$ python -q
>>> import numpy as np
>>> np.set_printoptions(precision=2, suppress=True, linewidth=100, floatmode="fixed")
>>> def rnd(a):
...     return np.round(a, 2) + 0
... 
>>> K = np.load("w.npy")
>>> K
array([[ -2,   1,   8, -24,   5,  -2,  -7,   7,   4,  -6,   1],
       [  8,   6,  -6, -16,   7,   8,  -6,  -2,  -2,  -4,   2],
       [ -7,   8,  -8,   4,   1,   0,   3,  -4,   4,   1,   8],
       [ -7,  -5,  -6,  -8,  -4,  -4,   7,  -7,  -2,  -2,  -9],
       [ -8,   4,  -9, -32,   5,  -9,   7,   6,   3,  -8,  -4],
       [  3,  -4,  -3,   4,   6,   4,  -7,   1,  -5,   1,   0],
       [ -1,  -4,  -3,   0,   8,  -1,   8,   3,   9,   0,   6],
       [  4,  -9,  -1, -12,  -2,  -5,   0,  -5,  -2,  -3,   4],
       [ -6,  -3,  -5,  -4,   3,  -4,   8,  -7,   6,  -1,   7],
       [ -9,  -7,  -9,  20,   2,   3,   7,  -9,  -4,   5,  -6],
       [  7,   9,   8,   4,  -7,   2,  -1,  -2,   3,   1,   9],
       [ -1,   5,   1,  -8,  -6,   0,   0,  -2,  -4,  -2,   0],
       [ -5,   5,   5,  28,   0,   9,  -4,  -4,  -6,   7,   7],
       [  0,   1,  -3,   0,   1,  -8,  -6,   5,   2,   0,  -1],
       [ -1,  -8,  -8,  12,  -1,  -1,  -7,   3,   4,   3,  -7]])
>>> U, sig, VT = np.linalg.svd(K)
>>> vecs = VT[:(sig > 1e-8).sum()]
>>> rng = np.random.default_rng(31)
>>> x = K[13] + 4 * K[12] + rng.integers(2) * np.eye(11)[0]
>>> x
array([-19.00,  21.00,  17.00, 112.00,   1.00,  28.00, -22.00, -11.00, -22.00,  28.00,  27.00])
>>> rnd(np.linalg.norm(x - vecs.T @ vecs @ x))
np.float64(0.0)
>>> rnd(np.diag(vecs.T @ vecs))
array([1.00, 1.00, 1.00, 0.94, 1.00, 1.00, 1.00, 1.00, 1.00, 0.06, 1.00])
>>> np.linalg.matrix_rank(np.vstack([K, x]))
np.int64(10)
>>> t = np.sort(rng.uniform(-2, 2, 25))
>>> mat = np.c_[t, t ** 2, t ** 3] @ np.array([[-2, -2, 1, 1, 2, 1, 1, 3, 2, 3],
...     [2, 3, -1, 3, -1, -3, -1, -1, 0, 1],
...     [1, 0, 3, -3, 0, 3, 3, 1, 1, 3]])
>>> rnd(mat)
array([[  4.13,  14.94, -26.94,  30.49,  -7.54, -34.34, -26.94, -16.57, -10.95, -23.40],
       [  4.22,  13.85, -23.96,  27.06,  -7.07, -30.74, -23.96, -15.16,  -9.93, -20.86],
       [  4.25,  13.26, -22.37,  25.23,  -6.81, -28.82, -22.37, -14.39,  -9.38, -19.52],
       [  4.27,  12.43, -20.23,  22.76,  -6.45, -26.21, -20.23, -13.35,  -8.63, -17.71],
       [  4.21,  10.71, -16.04,  17.90,  -5.68, -21.07, -16.04, -11.25,  -7.15, -14.19],
       [  3.77,   7.61,  -9.47,  10.23,  -4.26, -12.81,  -9.47,  -7.72,  -4.75,  -8.71],
       [  3.45,   6.36,  -7.19,   7.56,  -3.67,  -9.88,  -7.19,  -6.39,  -3.88,  -6.82],
       [  2.56,   3.94,  -3.51,   3.27,  -2.46,  -4.99,  -3.51,  -3.96,  -2.36,  -3.75],
       [  2.34,   3.46,  -2.90,   2.57,  -2.21,  -4.16,  -2.90,  -3.50,  -2.08,  -3.23],
       [  2.34,   3.46,  -2.90,   2.57,  -2.21,  -4.15,  -2.90,  -3.49,  -2.08,  -3.23],
       [  0.76,   0.88,  -0.48,   0.05,  -0.70,  -0.66,  -0.48,  -1.03,  -0.63,  -0.90],
       [  0.24,   0.26,  -0.13,  -0.07,  -0.23,  -0.15,  -0.13,  -0.34,  -0.22,  -0.32],
       [ -0.13,  -0.13,   0.07,   0.08,   0.14,   0.06,   0.07,   0.21,   0.14,   0.22],
       [ -0.41,  -0.33,   0.37,   0.61,   0.59,   0.11,   0.37,   1.00,   0.77,   1.36],
       [ -0.42,  -0.33,   0.40,   0.65,   0.62,   0.11,   0.40,   1.05,   0.82,   1.46],
       [ -0.34,  -0.20,   0.72,   0.95,   0.79,   0.14,   0.72,   1.49,   1.24,   2.39],
       [ -0.19,  -0.04,   1.03,   1.09,   0.87,   0.20,   1.03,   1.79,   1.56,   3.15],
       [ -0.10,   0.05,   1.20,   1.13,   0.90,   0.25,   1.20,   1.93,   1.71,   3.54],
       [ -0.05,   0.09,   1.28,   1.15,   0.92,   0.27,   1.28,   1.98,   1.78,   3.71],
       [  0.26,   0.38,   1.80,   1.18,   0.97,   0.46,   1.80,   2.34,   2.19,   4.79],
       [  3.58,   2.89,   7.21,  -0.71,   0.86,   3.45,   7.21,   4.80,   5.31,  13.70],
       [  5.87,   4.39,  11.07,  -2.86,   0.65,   6.03,  11.07,   6.24,   7.18,  19.29],
       [ 10.52,   7.17,  19.31,  -8.14,   0.16,  11.97,  19.31,   9.10,  10.85,  30.47],
       [ 10.87,   7.37,  19.94,  -8.57,   0.13,  12.44,  19.94,   9.31,  11.12,  31.30],
       [ 11.60,   7.78,  21.27,  -9.49,   0.04,  13.45,  21.27,   9.76,  11.69,  33.05]])
>>> cov = np.cov(mat, rowvar=False)
>>> rnd(np.polyfit(mat[:, 0], mat[:, 9], 1))
array([ 2.11, -5.51])
>>> cov.shape
(10, 10)
>>> rnd(np.linalg.norm(mat, 2) / np.linalg.norm(mat))
np.float64(0.94)
>>> U, sig, VT = np.linalg.svd(mat)
>>> vecs = VT[:(sig > 1e-8).sum()]
>>> x = mat[5] + 3 * mat[17] + rng.integers(2) * np.eye(10)[0]
>>> rnd(x)
array([  4.48,   7.76,  -5.86,  13.63,  -1.55, -12.07,  -5.86,  -1.95,   0.38,   1.91])
>>> rnd(vecs.T @ vecs)
array([[ 0.34,  0.34,  0.09, -0.06, -0.19, -0.06,  0.09, -0.18, -0.05,  0.11],
       [ 0.34,  0.38,  0.03,  0.08, -0.19, -0.17,  0.03, -0.17, -0.03,  0.14],
       [ 0.09,  0.03,  0.19, -0.18, -0.01,  0.17,  0.19,  0.05,  0.06,  0.20],
       [-0.06,  0.08, -0.18,  0.51,  0.09, -0.34, -0.18,  0.11,  0.11,  0.16],
       [-0.19, -0.19, -0.01,  0.09,  0.14,  0.03, -0.01,  0.17,  0.09,  0.06],
       [-0.06, -0.17,  0.17, -0.34,  0.03,  0.31,  0.17,  0.05,  0.01,  0.00],
       [ 0.09,  0.03,  0.19, -0.18, -0.01,  0.17,  0.19,  0.05,  0.06,  0.20],
       [-0.18, -0.17,  0.05,  0.11,  0.17,  0.05,  0.05,  0.24,  0.16,  0.22],
       [-0.05, -0.03,  0.06,  0.11,  0.09,  0.01,  0.06,  0.16,  0.13,  0.24],
       [ 0.11,  0.14,  0.20,  0.16,  0.06,  0.00,  0.20,  0.22,  0.24,  0.56]])
>>> rnd(np.linalg.norm(x - vecs.T @ vecs @ x))
np.float64(0.81)
>>> np.linalg.matrix_rank(np.vstack([mat, x]))
np.int64(4)
>>> F = np.load("block4.npy")
>>> F
array([[0, 1, 0, 0, 0, 2],
       [0, 0, 2, 1, 2, 2],
       [0, 0, 0, 2, 2, 2],
       [0, 0, 0, 0, 0, 2],
       [0, 0, 0, 0, 0, 1],
       [0, 0, 0, 0, 0, 0]])
>>> rnd(np.sort(np.linalg.eigvals(F)))
array([0.00, 0.00, 0.00, 0.00, 0.00, 0.00])
>>> np.prod(np.diag(F)), rnd(np.linalg.det(F))
(np.int64(0), np.float64(0.0))
>>> F @ F
array([[0, 0, 2, 1, 2, 2],
       [0, 0, 0, 4, 4, 8],
       [0, 0, 0, 0, 0, 6],
       [0, 0, 0, 0, 0, 0],
       [0, 0, 0, 0, 0, 0],
       [0, 0, 0, 0, 0, 0]])
>>> U, sig, VT = np.linalg.svd(F)
>>> rnd(sig)
array([5.17, 2.31, 1.57, 0.72, 0.00, 0.00])
>>> B = U[:, :4] @ np.diag(sig[:4]) @ VT[:4]
>>> rnd(np.linalg.norm(F - B) / np.linalg.norm(F))
np.float64(0.0)
>>> np.linalg.matrix_rank(F, rtol=0.05)
np.int64(4)
>>> T = np.stack([F, 2 * F, F[::-1]])
>>> T.sum(axis=0)
array([[0, 3, 0, 0, 0, 6],
       [0, 0, 6, 3, 6, 7],
       [0, 0, 0, 6, 6, 8],
       [0, 0, 0, 2, 2, 8],
       [0, 0, 2, 1, 2, 5],
       [0, 1, 0, 0, 0, 2]])
>>> rnd(np.linalg.norm(T, axis=(1, 2)))
array([ 5.92, 11.83,  5.92])
>>> np.linalg.matrix_rank(T.reshape(3, -1))
np.int64(2)
>>> np.linalg.matrix_rank(T)
array([4, 4, 4])
>>> np.einsum("bij,cij->bc", T, T)
array([[ 35,  70,  12],
       [ 70, 140,  24],
       [ 12,  24,  35]])
>>> rnd(np.linalg.det(T))
array([0.00, 0.00, 0.00])
>>> rk = np.linalg.matrix_rank(F)
>>> rk
np.int64(4)
>>> N = np.linalg.svd(F)[2][rk:].T
>>> [int(np.linalg.matrix_rank(F[:, :j + 1])) for j in range(6)]
[0, 1, 2, 3, 3, 4]
>>> N.shape
(6, 2)
>>> [int(np.linalg.matrix_rank(F[:i])) for i in range(1, len(F) + 1)]
[1, 2, 3, 4, 4, 4]
>>> [int(np.linalg.matrix_rank(np.delete(F, i, axis=0))) for i in range(6)]
[3, 3, 3, 4, 4, 4]
>>> rnd(F @ N)
array([[0.00, 0.00],
       [0.00, 0.00],
       [0.00, 0.00],
       [0.00, 0.00],
       [0.00, 0.00],
       [0.00, 0.00]])
>>> np.allclose(F @ N, 0)
True
>>> W0 = np.load("run15.npy")
>>> W0
array([[-0.32,  5.79,  8.07,  4.15,  0.49,  8.27, -0.54,  9.68,  9.48,  9.05,  2.03],
       [-0.68,  5.76,  8.80,  5.36, -1.15,  9.13, -1.35,  8.73,  8.58,  9.33,  4.37],
       [ 0.06,  6.38,  8.77,  6.70,  0.42,  8.67, -0.46,  9.08,  9.58,  9.97,  4.28],
       [-1.82,  5.89,  8.05,  5.66,  0.35,  9.90, -2.40, 10.46,  9.99,  7.76,  2.68],
       [ 0.17,  5.68,  8.42,  7.65, -0.14,  9.99, -0.25,  9.70,  8.29,  7.91,  2.84],
       [-0.93,  5.17,  8.28,  6.00,  1.19,  9.55, -0.16,  8.57, 11.29,  9.48,  3.05],
       [-1.10,  5.94,  9.25,  6.44,  0.21, 10.83,  0.09,  8.12, 10.47,  7.99,  2.73],
       [ 0.29,  7.08,  8.80,  6.46, -0.18,  7.65, -1.14, 10.83,  7.61,  8.15,  1.77],
       [-0.59,  5.81,  9.26,  5.89, -0.59,  9.49, -0.40,  9.84,  9.43, 10.84,  1.64],
       [-1.07,  7.18,  8.50,  6.94,  1.09,  9.34,  1.15, 10.49,  7.70,  8.57,  1.71]])
>>> np.argsort(-np.linalg.norm(W0, axis=0).round(6), kind="stable")[:3]
array([7, 5, 8])
>>> [round(float(x), 2) for x in np.linalg.svd(W0, compute_uv=False)[:3]]
[70.65, 4.97, 3.76]
>>> rnd(W0.sum(axis=0))
array([-5.99, 60.68, 86.20, 61.25,  1.69, 92.82, -5.46, 95.50, 92.42, 89.05, 27.10])
>>> rnd(np.linalg.svd(W0, compute_uv=False))
array([70.65,  4.97,  3.76,  3.41,  3.26,  2.25,  1.67,  1.41,  0.95,  0.18])
>>> np.count_nonzero(W0)
np.int64(110)
>>> cov = W0.T @ W0
>>> rnd(np.linalg.eigvalsh(cov)[::-1])
array([4991.48,   24.72,   14.16,   11.63,   10.63,    5.05,    2.78,    2.00,    0.90,    0.03,
          0.00])
>>> (W0 @ W0.T).shape
(10, 10)
>>> np.linalg.matrix_rank(cov)
np.int64(10)
>>> x = np.array([-4, 6, -6, -8, 2, -3, -7, 5, 2, 9, 5])
>>> a = np.maximum(W0 @ x, 0)
>>> rnd(a)
array([93.31, 87.99, 85.56, 92.36, 43.65, 77.91, 47.42, 73.08, 81.51, 60.48])
>>> rnd(np.maximum(W0 @ (3 * x), 0))
array([279.93, 263.97, 256.68, 277.08, 130.95, 233.73, 142.26, 219.24, 244.53, 181.44])
>>> np.tanh(W0 @ x)
array([1.00, 1.00, 1.00, 1.00, 1.00, 1.00, 1.00, 1.00, 1.00, 1.00])
>>> W0 * (a > 1e-9)[:, None]
array([[-0.32,  5.79,  8.07,  4.15,  0.49,  8.27, -0.54,  9.68,  9.48,  9.05,  2.03],
       [-0.68,  5.76,  8.80,  5.36, -1.15,  9.13, -1.35,  8.73,  8.58,  9.33,  4.37],
       [ 0.06,  6.38,  8.77,  6.70,  0.42,  8.67, -0.46,  9.08,  9.58,  9.97,  4.28],
       [-1.82,  5.89,  8.05,  5.66,  0.35,  9.90, -2.40, 10.46,  9.99,  7.76,  2.68],
       [ 0.17,  5.68,  8.42,  7.65, -0.14,  9.99, -0.25,  9.70,  8.29,  7.91,  2.84],
       [-0.93,  5.17,  8.28,  6.00,  1.19,  9.55, -0.16,  8.57, 11.29,  9.48,  3.05],
       [-1.10,  5.94,  9.25,  6.44,  0.21, 10.83,  0.09,  8.12, 10.47,  7.99,  2.73],
       [ 0.29,  7.08,  8.80,  6.46, -0.18,  7.65, -1.14, 10.83,  7.61,  8.15,  1.77],
       [-0.59,  5.81,  9.26,  5.89, -0.59,  9.49, -0.40,  9.84,  9.43, 10.84,  1.64],
       [-1.07,  7.18,  8.50,  6.94,  1.09,  9.34,  1.15, 10.49,  7.70,  8.57,  1.71]])
>>> W1 = np.array([[5, 5, 1, 4, 1],
...     [-5, 2, -5, 4, -3],
...     [4, 0, -4, 2, -1],
...     [0, -1, 4, -3, -5],
...     [4, -3, 3, -1, -4],
...     [3, 3, -5, 0, 4],
...     [-4, -2, 3, -4, -1],
...     [0, -2, -4, 1, 4],
...     [5, 0, 1, 1, 2],
...     [-3, 2, -5, -3, 0],
...     [-1, 0, -3, -1, 1]])
>>> b = np.array([5, 1, 0, 9, 2])
>>> H = np.maximum(W0 @ W1 + b, 0)
>>> (H > 0).mean(axis=0)
array([1.00, 1.00, 0.00, 1.00, 1.00])
>>> (H > 0).astype(int)
array([[1, 1, 0, 1, 1],
       [1, 1, 0, 1, 1],
       [1, 1, 0, 1, 1],
       [1, 1, 0, 1, 1],
       [1, 1, 0, 1, 1],
       [1, 1, 0, 1, 1],
       [1, 1, 0, 1, 1],
       [1, 1, 0, 1, 1],
       [1, 1, 0, 1, 1],
       [1, 1, 0, 1, 1]])
>>> cent = np.array([[2, 5], [2, -7], [-5, -1], [3, 3], [5, 5]])
>>> (H @ cent).round(6).argmax(axis=1)
array([0, 0, 0, 0, 0, 0, 0, 0, 0, 0])
>>> feats = np.loadtxt("case8.csv", delimiter=",")
>>> rnd(feats)
array([[-0.19, -0.09, -0.32,  0.09,  0.28,  0.33, -0.23, -0.30,  0.40, -0.52, -0.30],
       [ 0.15, -0.13, -0.04,  0.31,  0.73, -0.16, -0.03, -0.18, -0.16,  0.45, -0.21],
       [ 0.00,  0.19, -0.11, -0.52,  0.47, -0.47, -0.10,  0.33,  0.13, -0.27,  0.17],
       [-0.04, -0.06,  0.29, -0.41,  0.03, -0.09,  0.66, -0.34,  0.12, -0.03, -0.41],
       [-0.19, -0.48,  0.23,  0.33,  0.00, -0.28,  0.09,  0.36, -0.31, -0.46, -0.24],
       [-0.52,  0.14,  0.67, -0.07,  0.07, -0.03, -0.46, -0.18,  0.04,  0.10,  0.00],
       [ 0.11, -0.77,  0.06, -0.39,  0.07,  0.19, -0.15, -0.15, -0.02,  0.07,  0.38],
       [ 0.56,  0.04,  0.08, -0.06, -0.24, -0.39, -0.40, -0.43, -0.17, -0.23, -0.20],
       [-0.30,  0.18, -0.27, -0.23,  0.08,  0.18,  0.03, -0.25, -0.79, -0.15,  0.05],
       [ 0.30,  0.21,  0.40,  0.27,  0.28,  0.20,  0.27, -0.17, -0.03, -0.39,  0.51],
       [-0.37, -0.10, -0.26,  0.25, -0.14, -0.54,  0.17, -0.43,  0.17,  0.01,  0.40]])
>>> B = np.linalg.inv(feats)
>>> rnd(np.linalg.det(feats) * np.linalg.det(B))
np.float64(1.0)
>>> rnd(np.linalg.cond(feats))
np.float64(1.0)
>>> arr = np.load("data.npy")
>>> arr
array([[ 0.90, -0.50,  0.00, -2.00,  1.10, -0.20, -2.10],
       [ 1.90,  0.00, -0.10, -0.80, -0.30,  0.70,  2.70],
       [ 2.40, -1.00, -0.60,  0.60,  0.40, -1.10, -0.30],
       [ 0.30, -0.20, -0.10,  0.70, -1.20, -0.70,  0.30],
       [ 0.50,  0.70,  0.00, -0.60,  1.50,  0.00, -1.80],
       [ 0.90, -2.00,  0.20,  0.80,  0.70, -0.20, -4.80]])
>>> rnd(np.linalg.norm(arr, axis=1))
array([3.27, 3.48, 2.99, 1.63, 2.57, 5.39])
>>> np.linalg.norm(arr, axis=1).argmax()
np.int64(5)
>>> rnd(np.linalg.norm(arr, axis=0))
array([3.37, 2.40, 0.65, 2.55, 2.37, 1.51, 6.18])
>>> rnd(np.linalg.norm(arr[5] - arr[1]))
np.float64(8.11)
>>> E = np.load("arr.npy")
>>> E
array([[3.00, 0.00, 0.00, 0.00, 2.00, 0.00, 2.00, 0.00, 2.00, 2.00, 2.00, 0.00, 2.00, 0.00, 0.00,
        2.00],
       [0.00, 3.00, 2.00, 2.00, 0.00, 2.00, 0.00, 0.00, 0.00, 0.00, 0.00, 0.00, 0.00, 0.00, 2.00,
        0.00],
       [0.00, 2.00, 3.00, 2.00, 0.00, 2.00, 0.00, 0.00, 0.00, 0.00, 0.00, 0.00, 0.00, 0.00, 2.00,
        0.00],
       [0.00, 2.00, 2.00, 3.00, 0.00, 2.00, 0.00, 0.00, 0.00, 0.00, 0.00, 0.00, 0.00, 0.00, 2.00,
        0.00],
       [2.00, 0.00, 0.00, 0.00, 3.00, 0.00, 2.00, 0.00, 2.00, 2.00, 2.00, 0.00, 2.00, 0.00, 0.00,
        2.00],
       [0.00, 2.00, 2.00, 2.00, 0.00, 3.00, 0.00, 0.00, 0.00, 0.00, 0.00, 0.00, 0.00, 0.00, 2.00,
        0.00],
       [2.00, 0.00, 0.00, 0.00, 2.00, 0.00, 3.00, 0.00, 2.00, 2.00, 2.00, 0.00, 2.00, 0.00, 0.00,
        2.00],
       [0.00, 0.00, 0.00, 0.00, 0.00, 0.00, 0.00, 3.00, 0.00, 0.00, 0.00, 2.00, 0.00, 2.00, 0.00,
        0.00],
       [2.00, 0.00, 0.00, 0.00, 2.00, 0.00, 2.00, 0.00, 3.00, 2.00, 2.00, 0.00, 2.00, 0.00, 0.00,
        2.00],
       [2.00, 0.00, 0.00, 0.00, 2.00, 0.00, 2.00, 0.00, 2.00, 3.00, 2.00, 0.00, 2.00, 0.00, 0.00,
        2.00],
       [2.00, 0.00, 0.00, 0.00, 2.00, 0.00, 2.00, 0.00, 2.00, 2.00, 3.00, 0.00, 2.00, 0.00, 0.00,
        2.00],
       [0.00, 0.00, 0.00, 0.00, 0.00, 0.00, 0.00, 2.00, 0.00, 0.00, 0.00, 3.00, 0.00, 2.00, 0.00,
        0.00],
       [2.00, 0.00, 0.00, 0.00, 2.00, 0.00, 2.00, 0.00, 2.00, 2.00, 2.00, 0.00, 3.00, 0.00, 0.00,
        2.00],
       [0.00, 0.00, 0.00, 0.00, 0.00, 0.00, 0.00, 2.00, 0.00, 0.00, 0.00, 2.00, 0.00, 3.00, 0.00,
        0.00],
       [0.00, 2.00, 2.00, 2.00, 0.00, 2.00, 0.00, 0.00, 0.00, 0.00, 0.00, 0.00, 0.00, 0.00, 3.00,
        0.00],
       [2.00, 0.00, 0.00, 0.00, 2.00, 0.00, 2.00, 0.00, 2.00, 2.00, 2.00, 0.00, 2.00, 0.00, 0.00,
        3.00]])
>>> ev, vecs = np.linalg.eigh(E)
>>> np.unique(ev.round(6) + 0, return_counts=True)[1]
array([13,  1,  1,  1])
>>> rnd(np.linalg.eigvalsh(E + 3 * np.eye(16)))
array([ 4.00,  4.00,  4.00,  4.00,  4.00,  4.00,  4.00,  4.00,  4.00,  4.00,  4.00,  4.00,  4.00,
       10.00, 14.00, 20.00])
>>> rnd(np.linalg.svd(E, compute_uv=False))
array([17.00, 11.00,  7.00,  1.00,  1.00,  1.00,  1.00,  1.00,  1.00,  1.00,  1.00,  1.00,  1.00,
        1.00,  1.00,  1.00])
>>> rnd(ev)
array([ 1.00,  1.00,  1.00,  1.00,  1.00,  1.00,  1.00,  1.00,  1.00,  1.00,  1.00,  1.00,  1.00,
        7.00, 11.00, 17.00])
